>>> import numpy as np
>>> import numpy.linalg as la
>>> np.set_printoptions(suppress=True, linewidth=120)
>>> Y = np.array([[-6]])
>>> C = np.array([[-5, -8, 0], [3, -3, 1], [4, -2, -3]])
>>> mat = np.block([[Y, np.array([[1, 1, 1]])], [np.zeros((3, 1)), C]])
>>> mat
array([[-6.,  1.,  1.,  1.],
       [ 0., -5., -8.,  0.],
       [ 0.,  3., -3.,  1.],
       [ 0.,  4., -2., -3.]])
>>> O, r_ = la.qr(mat)
>>> np.allclose(r_.T @ r_, mat.T @ mat)
True
>>> O.shape, r_.shape
((4, 4), (4, 4))
>>> np.trace(O @ O.T)
np.float64(4.0)
>>> P = np.triu(np.array([[3, -3, -1, -5], [3, -4, -5, -3], [-3, 0, 4, -5], [-2, -1, 5, -3]]), 1) + np.eye(4)
>>> Y = P @ mat @ la.inv(P)
>>> round(la.det(Y), 2)
np.float64(954.0)
>>> P @ mat - mat @ P
array([[  0., -26.,  36.,  -8.],
       [  0., -27.,  -4., -51.],
       [  0., -20.,  25.,   9.],
       [  0.,   0.,  20.,   2.]])
>>> np.einsum("ij,ji->", mat, mat)
np.float64(27.0)
>>> np.round(la.eigvals(mat), 2)
array([-6.  +0.j  , -3.29+5.01j, -3.29-5.01j, -4.43+0.j  ])
>>> np.kron(np.eye(2, dtype=int), mat)
array([[-6.,  1.,  1.,  1., -0.,  0.,  0.,  0.],
       [ 0., -5., -8.,  0.,  0., -0., -0.,  0.],
       [ 0.,  3., -3.,  1.,  0.,  0., -0.,  0.],
       [ 0.,  4., -2., -3.,  0.,  0., -0., -0.],
       [-0.,  0.,  0.,  0., -6.,  1.,  1.,  1.],
       [ 0., -0., -0.,  0.,  0., -5., -8.,  0.],
       [ 0.,  0., -0.,  0.,  0.,  3., -3.,  1.],
       [ 0.,  0., -0., -0.,  0.,  4., -2., -3.]])
>>> np.round(np.poly(mat), 2)
array([  1.,  17., 131., 549., 954.])
>>> f = np.array([2, 0, 2, 1])
>>> J = -3 * np.eye(4) + np.outer(f, f)
>>> J
array([[ 1.,  0.,  4.,  2.],
       [ 0., -3.,  0.,  0.],
       [ 4.,  0.,  1.,  2.],
       [ 2.,  0.,  2., -2.]])
>>> vec = np.array([5, 4, 1, 0])
>>> rhs = J @ vec
>>> c, lr = np.zeros(4), 1 / la.norm(J, 2) ** 2
>>> for i in range(40):
...     c -= lr * J.T @ (J @ c - rhs)
...     if i % 10 == 0: print(i, round(la.norm(J @ c - rhs), 2))
... 
0 11.47
10 0.65
20 0.04
30 0.0
>>> c.round(2) + 0
array([5., 4., 1., 0.])
>>> np.round(la.cond(J), 2)
np.float64(2.0)
